$ python -q
>>> import numpy as np
>>> import numpy.linalg as la
>>> np.set_printoptions(precision=3, suppress=True, linewidth=140, sign=" ")
>>> m1 = np.load("m.npy")
>>> print(m1)
[[ 0.209  0.051  0.171  0.003  0.211]
 [-1.502  3.224  2.23   0.249  5.476]
 [-0.688  0.635  0.233  0.21   0.821]
 [-0.668 -1.595 -2.022  0.21  -3.553]
 [-1.393 -0.852 -1.507  0.453 -2.371]
 [ 1.177  3.947  4.798 -0.075  8.343]
 [-1.265  2.77   2.016  0.263  4.755]
 [ 0.269 -4.805 -4.637  0.197 -9.407]
 [ 1.99  -0.539  0.659 -0.379 -0.002]
 [-0.647  2.725  2.339 -0.053  5.106]
 [ 0.655  4.498  4.834 -0.043  9.028]
 [ 0.459  1.228  1.446 -0.265  2.719]
 [-0.546 -3.102 -3.541  0.008 -6.376]
 [ 0.637 -1.397 -1.091  0.004 -2.536]
 [-2.043  1.118 -0.068  0.319  1.211]
 [ 0.003  4.517  4.676  0.185  8.835]
 [-0.169 -0.672 -0.75  -0.122 -1.276]
 [-0.284 -1.249 -1.477 -0.051 -2.574]
 [ 0.248  1.748  1.966  0.134  3.461]
 [-0.276 -0.635 -0.982 -0.044 -1.444]
 [ 0.33  -1.006 -0.743  0.211 -1.921]
 [ 1.106 -3.169 -2.493 -0.036 -5.732]
 [ 1.098  1.926  2.732 -0.196  4.438]
 [ 1.579 -2.102 -1.199 -0.161 -3.425]
 [-0.968 -0.194 -0.741  0.072 -0.79 ]
 [-0.453  0.    -0.209  0.13  -0.242]
 [-0.017 -0.523 -0.429  0.255 -1.108]
 [-0.669  0.909  0.411 -0.074  1.494]
 [ 0.405 -2.357 -2.109  0.006 -4.412]
 [ 0.39  -2.645 -2.548 -0.188 -5.006]
 [-1.07   3.022  2.37   0.101  5.422]
 [-1.468  0.388 -0.601  0.064  0.06 ]
 [-0.518  2.852  2.639  0.243  5.284]
 [ 0.144  0.854  0.914 -0.131  1.786]
 [ 0.405 -2.889 -2.692 -0.083 -5.471]
 [-0.526  2.893  2.471  0.089  5.318]
 [-0.545 -0.564 -0.822  0.395 -1.522]
 [ 1.573 -0.01   0.817 -0.271  0.684]
 [ 1.574 -2.622 -1.543  0.037 -4.441]]
>>> hat = m1 @ la.solve(m1.T @ m1, m1.T)
>>> print(np.round(la.eigvalsh(hat), 3) + 0)
[ 0.  0.  0.  0.  0.  0.  0.  0.  0.  0.  0.  0.  0.  0.  0.  0.  0.  0.  0.  0.  0.  0.  0.  0.  0.  0.  0.  0.  0.  0.  0.  0.  0.  0.
  1.  1.  1.  1.  1.]
>>> print(round(np.trace(hat), 3))
5.0
>>> cen = (m1 - m1.mean(axis=0)) / m1.std(axis=0)
>>> print(np.argwhere(np.abs(cen) > 2))
[[  4   3]
 [  5   2]
 [  7   1]
 [  7   2]
 [  7   4]
 [  8   0]
 [  8   3]
 [ 10   2]
 [ 14   0]
 [ 15   2]]
>>> beta = la.lstsq(np.delete(cen, 3, axis=1), cen[:, 3])[0]
>>> print(round(1 - np.var(cen[:, 3] - np.delete(cen, 3, axis=1) @ beta), 3))
0.99
>>> z = m1[:, 4] > np.median(m1[:, 4])
>>> u = m1[z].mean(axis=0) - m1[~z].mean(axis=0)
>>> np.argsort(-np.abs(u).round(6), kind="stable")
array([ 4,  1,  2,  0,  3])
>>> ((m1 - m1.mean(axis=0)) @ u > 0).astype(int)
array([ 0,  1,  1,  0,  0,  1,  1,  0,  0,  1,  1,  1,  0,  0,  1,  1,  0,  0,  1,  0,  0,  0,  1,  0,  0,  0,  0,  1,  0,  0,  1,  0,  1,
        1,  0,  1,  0,  1,  0])
>>> X = np.load("sample18.npy")
>>> print(X)
[[-2.251 -0.203 -1.223 -3.707 -2.166 -0.528 -1.656]
 [ 2.36   0.501 -0.186  3.141 -0.792  3.546 -1.301]
 [ 0.158  0.594  2.61  -0.215 -3.871  2.132  5.016]
 [-2.663 -1.827  2.252 -1.138 -0.561  0.764  3.104]
 [ 0.83  -2.281 -0.582  0.943 -1.499 -2.581 -6.048]]
>>> def softmax(z):
...     e = np.exp(z - z.max(axis=-1, keepdims=True))
...     return e / e.sum(axis=-1, keepdims=True)
... 
>>> np.round(softmax(X[4] + 3), 3) + 0
array([ 0.394,  0.018,  0.096,  0.441,  0.038,  0.013,  0.   ])
>>> np.round(softmax(X[4]), 3) + 0
array([ 0.394,  0.018,  0.096,  0.441,  0.038,  0.013,  0.   ])
>>> print(np.round(softmax(10 * X[4]), 3) + 0)
[ 0.244  0.     0.     0.756  0.     0.     0.   ]
>>> softmax(X).sum(axis=1)
array([ 1.,  1.,  1.,  1.,  1.])
>>> S = X @ X.T / np.sqrt(7)
>>> print(softmax(S)[4] @ X)
[ 0.83  -2.281 -0.582  0.943 -1.499 -2.581 -6.048]
>>> softmax(S).round(6).argmax(axis=1)
array([ 0,  1,  2,  3,  4])
>>> np.round(softmax(S + np.triu(np.full(S.shape, -np.inf), 1)), 3) + 0
array([[ 1.  ,  0.  ,  0.  ,  0.  ,  0.  ],
       [ 0.  ,  1.  ,  0.  ,  0.  ,  0.  ],
       [ 0.  ,  0.  ,  1.  ,  0.  ,  0.  ],
       [ 0.  ,  0.  ,  0.22,  0.78,  0.  ],
       [ 0.  ,  0.  ,  0.  ,  0.  ,  1.  ]])
>>> C2 = X.T @ X
>>> round(float(np.trace(C2)), 3), round((X ** 2).sum(), 3)
(190.536, np.float64(190.536))
>>> np.round(la.eigvalsh(C2)[::-1], 3) + 0
array([ 99.993,  49.002,  24.01 ,  11.768,   5.763,   0.   ,   0.   ])
>>> np.allclose(C2, C2.T)
True
>>> la.matrix_rank(C2)
np.int64(5)
>>> x0 = np.array([0, 2, 0, -3, 1, 2, 2])
>>> h = np.maximum(X @ x0, 0)
>>> np.maximum(X @ x0, 0) - np.maximum(-X @ x0, 0)
array([  4.181,  -4.723,  12.258,   6.935, -26.148])
>>> np.tanh(X @ x0)
array([ 1., -1.,  1.,  1., -1.])
>>> X * (h > 1e-9)[:, None]
array([[-2.251, -0.203, -1.223, -3.707, -2.166, -0.528, -1.656],
       [ 0.   ,  0.   , -0.   ,  0.   , -0.   ,  0.   , -0.   ],
       [ 0.158,  0.594,  2.61 , -0.215, -3.871,  2.132,  5.016],
       [-2.663, -1.827,  2.252, -1.138, -0.561,  0.764,  3.104],
       [ 0.   , -0.   , -0.   ,  0.   , -0.   , -0.   , -0.   ]])
>>> X.T @ h
array([-25.943,  -6.238,  42.498, -26.026, -60.397,  29.225,  76.089])
>>> data = np.loadtxt("block1.csv", delimiter=",")
>>> data
array([[-0.15 ,  4.071,  2.986, -4.041, -1.039, -1.01 , -0.148,  3.961, -5.037, -1.034],
       [ 0.125,  3.989,  2.981, -4.09 , -1.067, -1.017, -0.057,  3.687, -4.978, -0.901],
       [ 0.006,  4.03 ,  3.035, -3.901, -1.001, -1.046, -0.086,  4.129, -4.984, -0.952],
       [ 0.049,  3.968,  3.023, -4.059, -0.961, -0.961, -0.112,  3.933, -4.966, -0.997],
       [ 0.011,  4.09 ,  2.881, -4.074, -0.995, -0.928,  0.053,  3.978, -4.882, -1.026],
       [ 1.011,  2.026, -0.958, -1.109, -0.951,  0.964, -0.104, -2.937,  1.022,  3.99 ],
       [ 1.158,  2.032, -1.09 , -1.227, -0.932,  1.108, -0.104, -3.002,  1.099,  3.795],
       [ 1.095,  2.064, -0.763, -1.09 , -0.827,  0.907, -0.197, -3.02 ,  0.957,  4.119],
       [ 1.169,  2.029, -0.907, -1.002, -0.838,  0.844, -0.17 , -2.97 ,  0.886,  4.118],
       [ 0.879,  1.827, -1.124, -0.904, -0.933,  0.954,  0.172, -3.116,  0.866,  4.107],
       [-3.075,  3.93 ,  3.005, -5.074, -0.939,  1.148, -5.145,  1.886, -3.978,  2.946],
       [-2.968,  3.972,  3.033, -5.091, -0.933,  0.976, -4.99 ,  2.091, -3.92 ,  2.972],
       [-3.055,  4.05 ,  3.005, -5.035, -0.877,  0.881, -5.052,  2.069, -3.883,  3.015],
       [-2.948,  3.871,  3.006, -4.978, -1.119,  1.06 , -4.831,  2.039, -3.862,  2.943],
       [-3.024,  3.944,  2.998, -4.999, -1.043,  0.92 , -5.026,  2.022, -4.062,  2.982]])
>>> Y = np.array([[0, 0, 3],
...     [0, 0, 1],
...     [3, 3, 2],
...     [1, 2, 2],
...     [3, 1, 0],
...     [3, 0, 3],
...     [3, 0, 0],
...     [3, 2, 1],
...     [0, 1, 3],
...     [0, 2, 0]])
>>> print(np.einsum("ij->j", data))
[ -9.717  49.893  25.111 -50.674 -14.455   4.8   -25.797  14.75  -39.722  30.077]
>>> print(la.matrix_rank(np.vstack([data, Y.T])))
10
>>> np.vstack([data, Y.T]).shape
(18, 10)
>>> A = np.load("dump.npy")
>>> A
array([[-0.3, -0.5,  2.8, -1.4, -0.1],
       [-0.8,  0.4,  0.3, -0.8, -0.4],
       [-0.7,  0.4,  0.4,  0.1,  0.2],
       [ 0.4, -0.2, -1.3, -0.3,  0.4],
       [ 0.2,  1.4,  0.2, -0.4,  0.2],
       [-1.6, -0.3,  1.2,  0.3,  0. ],
       [ 0.8,  0.7,  0.6, -0.6,  1.8],
       [-0.2,  0.7,  0.7,  0.6, -1. ],
       [-0.2, -0.3, -0.2, -0.5, -0.8],
       [-0.8,  0. ,  0.2,  2.1,  0.1],
       [ 1. ,  0.6,  0. ,  0.3, -0.8],
       [ 0.1, -0.9,  0.2,  1.2,  0.7],
       [-1.5,  0.4,  1.4,  0. ,  0.2],
       [-1.4, -0.8,  0.6,  1.4,  0.4]])
>>> x0 = np.array([1, 2, -1, -2, 3])
>>> rhs = A @ x0
>>> print(la.lstsq(A, rhs)[0])
[ 1.  2. -1. -2.  3.]
>>> np.round(la.pinv(A) @ A, 3) + 0
array([[ 1.,  0.,  0.,  0.,  0.],
       [ 0.,  1.,  0.,  0.,  0.],
       [ 0.,  0.,  1.,  0.,  0.],
       [ 0.,  0.,  0.,  1.,  0.],
       [ 0.,  0.,  0.,  0.,  1.]])
>>> rhs
array([-1.6,  0.1,  0.1,  3.1,  4.2, -4. ,  8.2, -3.7, -2. , -4.9, -0.8, -2.2, -1.5, -5.2])
>>> rng = np.random.default_rng(91618)
>>> rhs = rhs + 0.02 * rng.normal(size=14)
>>> rhs
array([-1.6  ,  0.118,  0.111,  3.094,  4.191, -4.001,  8.205, -3.669, -1.973, -4.911, -0.809, -2.233, -1.451, -5.194])
>>> beta, *_ = la.lstsq(A, rhs)
>>> round(la.norm(rhs - A @ beta), 3)
np.float64(0.052)
>>> cen = (A - A.mean(axis=0)) / A.std(axis=0)
>>> np.argwhere(np.abs(cen) > 2)
array([[ 0,  2],
       [ 3,  2],
       [ 4,  1],
       [ 6,  4],
       [ 9,  3]])
>>> beta = la.lstsq(np.delete(cen, 0, axis=1), cen[:, 0])[0]
>>> np.abs(beta).argmax()
np.int64(1)
>>> z = A[:, 2] > np.median(A[:, 2])
>>> u = A[z].mean(axis=0) - A[~z].mean(axis=0)
>>> ((A - A.mean(axis=0)) @ u > 0).astype(int)
array([ 1,  1,  1,  0,  0,  1,  0,  0,  0,  0,  0,  0,  1,  1])
>>> u
array([-0.686, -0.057,  1.186, -0.171,  0.3  ])
>>> z.astype(int)
array([ 1,  0,  1,  0,  0,  1,  1,  1,  0,  0,  0,  0,  1,  1])
>>> np.argsort(-np.abs(u).round(6), kind="stable")
array([ 2,  0,  4,  3,  1])
>>> C2 = np.cov(A, rowvar=False)
>>> A.std(axis=0)
array([ 0.792,  0.628,  0.884,  0.908,  0.685])
>>> C2
array([[ 0.675,  0.178, -0.302, -0.207,  0.066],
       [ 0.178,  0.424, -0.068, -0.175, -0.037],
       [-0.302, -0.068,  0.842, -0.216, -0.003],
       [-0.207, -0.175, -0.216,  0.887,  0.019],
       [ 0.066, -0.037, -0.003,  0.019,  0.506]])
>>> np.polyfit(A[:, 0], A[:, 3], 1)
array([-0.307,  0.033])
>>> basis = A[[12, 5]].astype(float)
>>> for _ in range(7):
...     z = la.norm(A[:, None] - basis, axis=-1).argmin(axis=1)
...     basis = np.array([A[z == j].mean(axis=0) for j in range(2)])
... 
>>> z
array([ 0,  0,  0,  1,  0,  1,  0,  0,  0,  1,  0,  1,  0,  1])
>>> basis[1] - basis[0]
array([-0.471, -0.862, -0.509,  1.24 ,  0.398])
>>> np.bincount(z)
array([ 9,  5])
>>> basis
array([[-0.189,  0.422,  0.689, -0.3  , -0.078],
       [-0.66 , -0.44 ,  0.18 ,  0.94 ,  0.32 ]])
